In [1]: import numpy as np

In [2]: import numpy.linalg as la

In [3]: np.set_printoptions(precision=1, suppress=True, linewidth=120)

In [4]: mat = np.load("block11.npy")

In [5]: print(mat)
[[-18.9  13.7   1.4  22.1]
 [-25.4   5.9  20.6   4.9]
 [-18.3  12.   -0.1  21.6]
 [-16.5  12.7  -0.1  22.6]
 [-26.    6.   19.5   5.1]
 [-17.6  11.5  -0.7  22.1]
 [-18.1  13.5   0.6  20.9]
 [-17.9  12.4   0.5  21.8]
 [-20.2  13.7   1.4  20.4]
 [-17.6  12.8   0.3  21.5]
 [-19.4  11.3  -0.2  23.1]
 [-18.9  12.4   1.4  22.8]
 [-25.6   5.5  18.6   5.7]
 [-26.1   7.2  20.7   6.1]
 [-17.2  10.4   2.2  21.2]]

In [6]: print(la.cond(mat) > 100)
False

In [7]: print(round(np.log10(la.cond(mat))))
2

In [8]: Xs = mat - mat.mean(axis=1)
---------------------------------------------------------------------------
ValueError                                Traceback (most recent call last)
Cell In[8], line 1
----> 1 Xs = mat - mat.mean(axis=1)

ValueError: operands could not be broadcast together with shapes (15,4) (15,) 

In [9]: Xs = mat - mat.mean(axis=0)

In [10]: left, sig, Vh = la.svd(Xs, full_matrices=False)

In [11]: print((np.sign(left[:, 0]) == np.sign(left[0, 0])).astype(int))
[1 0 1 1 0 1 1 1 1 1 1 1 0 0 1]

In [12]: print(sig)
[46.5  4.1  2.9  2.5]

In [13]: print(np.round(Xs.mean(axis=0), 1) + 0)
[0. 0. 0. 0.]

In [14]: print(np.searchsorted(np.cumsum(sig ** 2) / (sig ** 2).sum(), 0.9) + 1)
1

In [15]: print(np.round(np.abs(Vh[-1]), 1) + 0)
[0.2 0.  0.7 0.7]

In [16]: print(Vh[0] * np.sign(Vh[0, np.abs(Vh[0]).argmax()]))
[-0.3 -0.2  0.7 -0.6]

In [17]: print(np.round((sig ** 2).sum() ** 2 / (sig ** 4).sum(), 1))
1.0

In [18]: A = np.array([[0.0, 0.1, 0.6, 2.0, 0.7],
    ...:     [0.4, 0.7, 1.5, 2.0, 0.3],
    ...:     [0.1, -0.6, 0.1, 1.1, -0.3]])

In [19]: A[:, 3] *= 10

In [20]: print(A)
[[ 0.   0.1  0.6 20.   0.7]
 [ 0.4  0.7  1.5 20.   0.3]
 [ 0.1 -0.6  0.1 11.  -0.3]]

In [21]: print(np.argsort(-la.norm(A, axis=0).round(6), kind="stable")[:3])
[3 2 1]

In [22]: rng = np.random.default_rng(61)

In [23]: out = A + rng.integers(-2, 3, (3, 1)) @ rng.integers(-2, 3, (1, 5))

In [24]: print(out)
[[ 0.   0.1  0.6 20.   0.7]
 [-0.6  0.7  0.5 19.  -0.7]
 [ 1.1 -0.6  1.1 12.   0.7]]

In [25]: print(out - A)
[[ 0.  0.  0.  0.  0.]
 [-1.  0. -1. -1. -1.]
 [ 1.  0.  1.  1.  1.]]

In [26]: print(la.matrix_rank(out - A, tol=1e-8))
1

In [27]: W0 = np.array([[-2, 7, -5], [0, -7, 5], [0, 0, -3]])

In [28]: Q, R = la.qr(W0)

In [29]: print(Q.T @ Q)
[[1. 0. 0.]
 [0. 1. 0.]
 [0. 0. 1.]]

In [30]: print(np.allclose(R.T @ R, W0.T @ W0))
True

In [31]: print(Q.shape, R.shape)
(3, 3) (3, 3)

In [32]: print(R)
[[-2.  7. -5.]
 [ 0. -7.  5.]
 [ 0.  0. -3.]]

In [33]: X = np.load("a.npy")

In [34]: print(X)
[[ 5  5  5  5  5]
 [ 5 10 10 10 10]
 [ 5 10 15 15 15]
 [ 5 10 15 20 20]
 [ 5 10 15 20 25]]

In [35]: # equal to its transpose

In [36]: Q = X.astype(float).copy()

In [37]: for j in range(5):
    ...:     Q[:, j] -= Q[:, :j] @ (Q[:, :j].T @ Q[:, j])
    ...:     Q[:, j] /= la.norm(Q[:, j])
    ...: 

In [38]: print(np.round(Q.T @ Q, 1) + 0)
[[1. 0. 0. 0. 0.]
 [0. 1. 0. 0. 0.]
 [0. 0. 1. 0. 0.]
 [0. 0. 0. 1. 0.]
 [0. 0. 0. 0. 1.]]

In [39]: u = np.array([-2, -1, 0, -1, -2])

In [40]: out = X + np.outer(u, np.eye(5)[2])

In [41]: print(la.matrix_rank(la.inv(out) - la.inv(X), tol=1e-8))
1

In [42]: w1 = np.array([[0, 1, 2, 1, 0, 1],
    ...:     [2, 1, 0, 0, 2, 0],
    ...:     [2, 0, 0, 1, 0, 0],
    ...:     [0, 0, 0, 0, 1, 0],
    ...:     [1, 2, 0, 2, 0, 1]])

In [43]: b = np.array([1, 0, 1, 2, 1, 2])

In [44]: H = np.maximum(X @ w1 + b, 0)

In [45]: print(H)
[[26 20 11 22 16 12]
 [51 35 11 37 31 17]
 [66 45 11 52 36 22]
 [71 55 11 62 41 27]
 [76 65 11 72 41 32]]

In [46]: print(la.matrix_rank(H))
5

In [47]: print((H > 0).mean(axis=0))
[1. 1. 1. 1. 1. 1.]

In [48]: Z = np.array([[-1, -1], [-3, 0], [3, -2], [3, -3], [0, 2], [2, -2]])

In [49]: print(H @ Z)
[[  37 -106]
 [  22 -156]
 [  32 -216]
 [  37 -251]
 [  42 -296]]

In [50]: P = np.triu(np.array([[-2, -2, -2, -1, 2],
    ...:     [2, 1, 2, 1, 2],
    ...:     [-2, -2, -2, -1, -2],
    ...:     [-1, -1, -2, -2, 1],
    ...:     [0, 2, -1, 1, -2]]), 1) + np.eye(5)

In [51]: out = P @ X @ la.inv(P)

In [52]: print(P @ X - X @ P)
[[-15. -20. -35. -25. -35.]
 [ 25.  60.  65.  95.  80.]
 [-15. -20. -55. -50. -85.]
 [  5.  20.   5.  30.   5.]
 [  0.  10. -10.  10. -20.]]

In [53]: print(np.poly(out))
[    1.   -75.   875. -3500.  5625. -3125.]

In [54]: print(out)
[[ -10.  -45.   40.   50.  125.]
 [  30.  120.  -95.  -85. -295.]
 [ -10.  -40.   30.   15.   90.]
 [  10.   40.  -30.  -20.  -95.]
 [   5.   20.  -15.  -10.  -45.]]

In [55]: print(round(la.det(out), 1))
3125.0

In [56]: u, r1 = X[2], X[0]

In [57]: print(u @ r1)
300

In [58]: p = (u @ r1) / (u @ u) * u

In [59]: print(r1 - p)
[ 3.1  1.2 -0.6 -0.6 -0.6]

In [60]: print((r1 - p) @ u)
0.0

In [61]: print(la.matrix_rank(np.outer(u, r1)))
1

In [62]: print(p)
[1.9 3.8 5.6 5.6 5.6]

In [63]: feats = np.array([[1.0, 0.2, 0.0], [0.2, 1.0, 0.2], [0.0, 0.2, 1.0]])

In [64]: left, sig, Vh = la.svd(A)

In [65]: print(sig)
[30.4  1.2  0.6]

In [66]: out = left[:, :1] @ np.diag(sig[:1]) @ Vh[:1]

In [67]: print(la.matrix_rank(out))
1

In [68]: print(la.matrix_rank(A, rtol=0.05))
1

In [69]: ev, vecs = la.eigh(feats)

In [70]: print(la.eigvalsh(feats + -3 * np.eye(3)))
[-2.3 -2.  -1.7]

In [71]: print(np.abs(vecs[:, -1]).round(6).argmax())
1

In [72]: print((ev > 1e-8).sum(), (ev < -1e-8).sum())
3 0

In [73]: print(ev)
[0.7 1.  1.3]

In [74]: u = np.array([3, 1, 0, 3])

In [75]: arr = u[np.abs(np.subtract.outer(np.arange(4), np.arange(4)))]

In [76]: print(arr)
[[3 1 0 3]
 [1 3 1 0]
 [0 1 3 1]
 [3 0 1 3]]

In [77]: # symmetric, so the eigenvalues are real

In [78]: Q, vecs = la.qr(arr[:, :1])[0], la.qr(arr[:, 1:])[0]

In [79]: sig = la.svd(Q.T @ vecs, compute_uv=False)

In [80]: print(np.degrees(np.arccos(sig.clip(0, 1))))
[8.3]

In [81]: print(np.round(la.norm(Q @ Q.T - vecs @ vecs.T, 2), 1))
1.0

In [82]: out = arr / la.norm(arr, axis=1, keepdims=True)

In [83]: cov = out @ out.T

In [84]: print(np.argwhere(np.triu(np.abs(cov) > 0.95, 1)))
[]

In [85]: print(cov)
[[1.  0.4 0.3 0.9]
 [0.4 1.  0.5 0.3]
 [0.3 0.5 1.  0.4]
 [0.9 0.3 0.4 1. ]]

In [86]: print(round(float(np.degrees(np.arccos(np.clip(cov[3, 1], -1, 1)))), 1))
73.9

In [87]: J = np.diag(5 * np.array([2, 1, -3, 0])) + np.array([[-1, 2, 0, 1], [-2, -1, -1, 1], [1, -1, 1, 0], [0, 2, 0, 1]])

In [88]: print(J)
[[  9   2   0   1]
 [ -2   4  -1   1]
 [  1  -1 -14   0]
 [  0   2   0   1]]

In [89]: def softmax(z):
    ...:     e = np.exp(z - z.max(axis=-1, keepdims=True))
    ...:     return e / e.sum(axis=-1, keepdims=True)
    ...: 

In [90]: print(np.round(softmax(J[0]), 1) + 0)
[1. 0. 0. 0.]

In [91]: print(np.round(softmax(J[0] + -1), 1) + 0)
[1. 0. 0. 0.]

In [92]: print(np.round(softmax(10 * J[0]), 1) + 0)
[1. 0. 0. 0.]

In [93]: scores = J @ J.T / np.sqrt(4)

In [94]: print(np.round(softmax(scores + np.triu(np.full(scores.shape, -np.inf), 1)), 1) + 0)
[[1.  0.  0.  0. ]
 [0.  1.  0.  0. ]
 [0.  0.  1.  0. ]
 [0.1 0.8 0.  0.1]]

In [95]: left, sig, Vh = la.svd(J)

In [96]: print(np.argmax(sig[:-1] / (sig[1:] + 1e-6)) + 1)
3

In [97]: out = left[:, :3] @ np.diag(sig[:3]) @ Vh[:3]

In [98]: print(round(la.norm(J - out) / la.norm(J), 1))
0.0

In [99]: print(la.matrix_rank(J, rtol=0.05))
3

In [100]: print(out.round(1) + 0)
[[  9.    2.    0.    1. ]
 [ -2.    3.9  -1.    1.2]
 [  1.   -1.  -14.    0. ]
 [  0.    2.1   0.    0.7]]

In [101]: print(J.ravel(order="F"))
[  9  -2   1   0   2   4  -1   2   0  -1 -14   0   1   1   0   1]

In [102]: print(J.reshape(-1, 2))
[[  9   2]
 [  0   1]
 [ -2   4]
 [ -1   1]
 [  1  -1]
 [-14   0]
 [  0   2]
 [  0   1]]

In [103]: J.reshape(4, 5)
---------------------------------------------------------------------------
ValueError                                Traceback (most recent call last)
Cell In[103], line 1
----> 1 J.reshape(4, 5)

ValueError: cannot reshape array of size 16 into shape (4,5)

In [104]: T = J.reshape(4, 2, -1)

In [105]: print(np.einsum("ihd,ihd->ih", T, T))
[[ 85   1]
 [ 20   2]
 [  2 196]
 [  4   1]]

In [106]: out = J + rng.integers(-2, 3, (4, 3)) @ rng.integers(-2, 3, (3, 4))

In [107]: print(out)
[[ 11  -2   2  -1]
 [  5   4  -1   4]
 [  6  -4 -16   1]
 [ -2  -1   5  -3]]

In [108]: print(out - J)
[[ 2 -4  2 -2]
 [ 7  0  0  3]
 [ 5 -3 -2  1]
 [-2 -3  5 -4]]

In [109]: print(np.round(la.svd(out - J, compute_uv=False), 1) + 0)
[10.2  8.   3.1  0. ]

In [110]: ev, vecs = la.eig(J)

In [111]: print(np.round(J @ vecs[:, 0] - ev[0] * vecs[:, 0], 1) + 0)
[0. 0. 0. 0.]

In [112]: print(np.sort(la.eigvals(J.T)))
[-14.1   0.4   6.2   7.5]

In [113]: u = np.array([-3, 1, -2])

In [114]: F = np.outer(rng.normal(size=15), u) + 0.3 * rng.normal(size=(15, 3))

In [115]: print(F)
[[-5.3  2.  -3.6]
 [-2.6  0.6 -1.6]
 [ 1.5 -0.3  0.8]
 [-0.3  0.1 -0.2]
 [ 1.4 -0.6  1.5]
 [-2.1  0.3 -1.7]
 [-1.5  0.4 -1.2]
 [ 3.7 -0.9  2.8]
 [-1.4  0.7 -1. ]
 [ 2.6 -0.9  1.2]
 [-0.4  0.2  0.2]
 [ 1.2  0.3  1. ]
 [-0.8  0.2  0.1]
 [ 7.7 -2.9  5.3]
 [-1.5  0.6 -1.3]]

In [116]: lab = rng.permutation(3)

In [117]: out = F[:, lab] * rng.choice([-1, 1], 3)

In [118]: print(out)
[[-5.3  2.   3.6]
 [-2.6  0.6  1.6]
 [ 1.5 -0.3 -0.8]
 [-0.3  0.1  0.2]
 [ 1.4 -0.6 -1.5]
 [-2.1  0.3  1.7]
 [-1.5  0.4  1.2]
 [ 3.7 -0.9 -2.8]
 [-1.4  0.7  1. ]
 [ 2.6 -0.9 -1.2]
 [-0.4  0.2 -0.2]
 [ 1.2  0.3 -1. ]
 [-0.8  0.2 -0.1]
 [ 7.7 -2.9 -5.3]
 [-1.5  0.6  1.3]]

In [119]: left, _, Vh = la.svd(F.T @ out)

In [120]: print(np.round(la.lstsq(F, out)[0], 1) + 0)
[[ 1.  0.  0.]
 [ 0.  1.  0.]
 [ 0.  0. -1.]]

In [121]: print(np.round(left @ Vh, 1) + 0)
[[ 1.  0.  0.]
 [ 0.  1.  0.]
 [ 0.  0. -1.]]
